$ python -q
>>> import numpy as np
>>> np.set_printoptions(precision=2, suppress=True, linewidth=140, sign=" ")
>>> data = np.loadtxt("w.csv", delimiter=",")
>>> data
array([[ 1.,  0.,  0.],
       [ 0., -1.,  0.],
       [ 0.,  0.,  1.]])
>>> rng = np.random.default_rng(929)
>>> z = rng.permutation(3)
>>> z
array([ 0,  1,  2])
>>> out = data[z][:, z]
>>> np.allclose(out, data)
True
>>> np.round(np.linalg.det(out), 2), round(np.linalg.det(data[z]), 2)
(np.float64(-1.0), np.float64(-1.0))
>>> out
array([[ 1.,  0.,  0.],
       [ 0., -1.,  0.],
       [ 0.,  0.,  1.]])
>>> u = np.array([0, 2, -1])
>>> out = data + np.outer(u, np.eye(3)[2])
>>> np.linalg.matrix_rank(out - data)
np.int64(1)
>>> round(float(np.linalg.det(out) / np.linalg.det(data)), 2), np.round(1 + np.linalg.solve(data, u)[2], 2)
(-0.0, np.float64(0.0))
>>> out
array([[ 1.,  0.,  0.],
       [ 0., -1.,  2.],
       [ 0.,  0.,  0.]])
>>> u = np.array([-3, -1, -3, 0, 0, 4, -5, -5, -3, -5])
>>> mat = np.outer(rng.normal(size=18), u) + 0.3 * rng.normal(size=(18, 10))
>>> mat.round(2) + 0
array([[-2.15, -0.88, -2.82, -0.27,  0.53,  3.16, -3.61, -3.55, -2.5 , -4.59],
       [ 0.82,  0.15,  0.92, -0.37,  0.14, -1.08,  1.78,  0.72,  1.15,  1.32],
       [-0.8 , -0.14, -0.54, -0.48,  0.61,  0.77, -1.18, -0.85, -0.44, -0.84],
       [-2.85, -1.16, -2.74,  0.56,  0.4 ,  4.26, -4.98, -4.46, -3.31, -5.45],
       [ 3.51,  1.08,  3.02,  0.01,  0.39, -4.13,  5.55,  5.17,  3.39,  5.31],
       [-2.67, -1.56, -2.59,  0.21, -0.43,  3.  , -5.02, -4.53, -2.38, -4.04],
       [ 2.98,  1.17,  3.07,  0.27, -0.19, -4.27,  4.92,  5.5 ,  2.92,  5.47],
       [ 5.63,  2.23,  4.79, -0.15,  0.13, -7.63,  9.14,  9.11,  5.68,  9.03],
       [ 3.9 ,  1.25,  4.18,  0.05,  0.14, -6.04,  6.83,  7.05,  4.47,  7.57],
       [ 1.86, -0.14,  1.9 , -0.45, -0.11, -1.44,  2.44,  2.1 ,  1.2 ,  1.76],
       [ 0.19, -0.07, -0.88,  0.02,  0.19, -0.29, -0.77, -0.56, -0.3 , -0.48],
       [ 3.38,  1.12,  3.44,  0.18,  0.  , -3.42,  4.28,  4.21,  3.03,  3.92],
       [-1.47, -0.24, -1.39, -0.13, -0.35,  2.08, -2.39, -2.95, -1.15, -2.5 ],
       [ 1.82, -0.21,  0.94,  0.31, -0.19, -1.73,  2.2 ,  2.1 ,  1.9 ,  2.21],
       [ 1.29,  0.58,  1.17,  0.25,  0.03, -1.72,  1.95,  2.21,  1.33,  2.16],
       [-0.76, -0.11, -0.67,  0.23,  0.38,  0.16, -0.68, -0.48,  0.12, -0.65],
       [-4.79, -1.49, -4.53, -0.16,  0.3 ,  6.54, -8.11, -8.04, -5.05, -8.1 ],
       [ 0.95, -0.08, -0.2 , -0.72, -0.64,  0.12,  0.43,  0.5 ,  0.02,  0.51]])
>>> x = np.array([-3, 1, -3, -1, 2, 2, -3, -2, -1, 0])
>>> target = mat @ x
>>> np.round(np.linalg.lstsq(mat, target)[0], 2) + 0
array([-3.,  1., -3., -1.,  2.,  2., -3., -2., -1.,  0.])
>>> np.round(np.linalg.pinv(mat) @ mat, 2) + 0
array([[ 1.,  0.,  0.,  0.,  0.,  0.,  0.,  0.,  0.,  0.],
       [ 0.,  1.,  0.,  0.,  0.,  0.,  0.,  0.,  0.,  0.],
       [ 0.,  0.,  1.,  0.,  0.,  0.,  0.,  0.,  0.,  0.],
       [ 0.,  0.,  0.,  1.,  0.,  0.,  0.,  0.,  0.,  0.],
       [ 0.,  0.,  0.,  0.,  1.,  0.,  0.,  0.,  0.,  0.],
       [ 0.,  0.,  0.,  0.,  0.,  1.,  0.,  0.,  0.,  0.],
       [ 0.,  0.,  0.,  0.,  0.,  0.,  1.,  0.,  0.,  0.],
       [ 0.,  0.,  0.,  0.,  0.,  0.,  0.,  1.,  0.,  0.],
       [ 0.,  0.,  0.,  0.,  0.,  0.,  0.,  0.,  1.,  0.],
       [ 0.,  0.,  0.,  0.,  0.,  0.,  0.,  0.,  0.,  1.]])
>>> target = target + 0.3 * rng.normal(size=18)
>>> target
array([ 41.83, -14.97,  13.05,  51.67, -56.31,  45.75, -54.86, -95.27, -74.62, -26.75,   5.49, -50.24,  26.41, -25.68, -22.09,   8.3 ,
        86.22,  -5.2 ])
>>> c, *_ = np.linalg.lstsq(mat, target)
>>> c.round()
array([-3.,  2., -3., -1.,  2.,  2., -3., -2., -1., -0.])
>>> round(np.log10(np.linalg.cond(mat)))
2
>>> z = rng.permutation(10)
>>> out = mat[:, z] * rng.choice([-1, 1], 10)
>>> out.round(2) + 0
array([[ 3.16,  3.61,  2.5 , -2.15,  4.59,  0.88,  0.27, -3.55,  0.53, -2.82],
       [-1.08, -1.78, -1.15,  0.82, -1.32, -0.15,  0.37,  0.72,  0.14,  0.92],
       [ 0.77,  1.18,  0.44, -0.8 ,  0.84,  0.14,  0.48, -0.85,  0.61, -0.54],
       [ 4.26,  4.98,  3.31, -2.85,  5.45,  1.16, -0.56, -4.46,  0.4 , -2.74],
       [-4.13, -5.55, -3.39,  3.51, -5.31, -1.08, -0.01,  5.17,  0.39,  3.02],
       [ 3.  ,  5.02,  2.38, -2.67,  4.04,  1.56, -0.21, -4.53, -0.43, -2.59],
       [-4.27, -4.92, -2.92,  2.98, -5.47, -1.17, -0.27,  5.5 , -0.19,  3.07],
       [-7.63, -9.14, -5.68,  5.63, -9.03, -2.23,  0.15,  9.11,  0.13,  4.79],
       [-6.04, -6.83, -4.47,  3.9 , -7.57, -1.25, -0.05,  7.05,  0.14,  4.18],
       [-1.44, -2.44, -1.2 ,  1.86, -1.76,  0.14,  0.45,  2.1 , -0.11,  1.9 ],
       [-0.29,  0.77,  0.3 ,  0.19,  0.48,  0.07, -0.02, -0.56,  0.19, -0.88],
       [-3.42, -4.28, -3.03,  3.38, -3.92, -1.12, -0.18,  4.21,  0.  ,  3.44],
       [ 2.08,  2.39,  1.15, -1.47,  2.5 ,  0.24,  0.13, -2.95, -0.35, -1.39],
       [-1.73, -2.2 , -1.9 ,  1.82, -2.21,  0.21, -0.31,  2.1 , -0.19,  0.94],
       [-1.72, -1.95, -1.33,  1.29, -2.16, -0.58, -0.25,  2.21,  0.03,  1.17],
       [ 0.16,  0.68, -0.12, -0.76,  0.65,  0.11, -0.23, -0.48,  0.38, -0.67],
       [ 6.54,  8.11,  5.05, -4.79,  8.1 ,  1.49,  0.16, -8.04,  0.3 , -4.53],
       [ 0.12, -0.43, -0.02,  0.95, -0.51,  0.08,  0.72,  0.5 , -0.64, -0.2 ]])
>>> left, _, VT = np.linalg.svd(mat.T @ out)
>>> np.round(np.linalg.lstsq(mat, out)[0], 2) + 0
array([[ 0.,  0.,  0.,  1.,  0.,  0.,  0.,  0.,  0.,  0.],
       [ 0.,  0.,  0.,  0.,  0., -1.,  0.,  0.,  0.,  0.],
       [ 0.,  0.,  0.,  0.,  0.,  0.,  0.,  0.,  0.,  1.],
       [ 0.,  0.,  0.,  0.,  0.,  0., -1.,  0.,  0.,  0.],
       [ 0.,  0.,  0.,  0.,  0.,  0.,  0.,  0.,  1.,  0.],
       [ 1.,  0.,  0.,  0.,  0.,  0.,  0.,  0.,  0.,  0.],
       [ 0., -1.,  0.,  0.,  0.,  0.,  0.,  0.,  0.,  0.],
       [ 0.,  0.,  0.,  0.,  0.,  0.,  0.,  1.,  0.,  0.],
       [ 0.,  0., -1.,  0.,  0.,  0.,  0.,  0.,  0.,  0.],
       [ 0.,  0.,  0.,  0., -1.,  0.,  0.,  0.,  0.,  0.]])
>>> Q, Rm = np.linalg.qr(mat)
>>> np.round(Q.T @ Q, 2) + 0
array([[ 1.,  0.,  0.,  0.,  0.,  0.,  0.,  0.,  0.,  0.],
       [ 0.,  1.,  0.,  0.,  0.,  0.,  0.,  0.,  0.,  0.],
       [ 0.,  0.,  1.,  0.,  0.,  0.,  0.,  0.,  0.,  0.],
       [ 0.,  0.,  0.,  1.,  0.,  0.,  0.,  0.,  0.,  0.],
       [ 0.,  0.,  0.,  0.,  1.,  0.,  0.,  0.,  0.,  0.],
       [ 0.,  0.,  0.,  0.,  0.,  1.,  0.,  0.,  0.,  0.],
       [ 0.,  0.,  0.,  0.,  0.,  0.,  1.,  0.,  0.,  0.],
       [ 0.,  0.,  0.,  0.,  0.,  0.,  0.,  1.,  0.,  0.],
       [ 0.,  0.,  0.,  0.,  0.,  0.,  0.,  0.,  1.,  0.],
       [ 0.,  0.,  0.,  0.,  0.,  0.,  0.,  0.,  0.,  1.]])
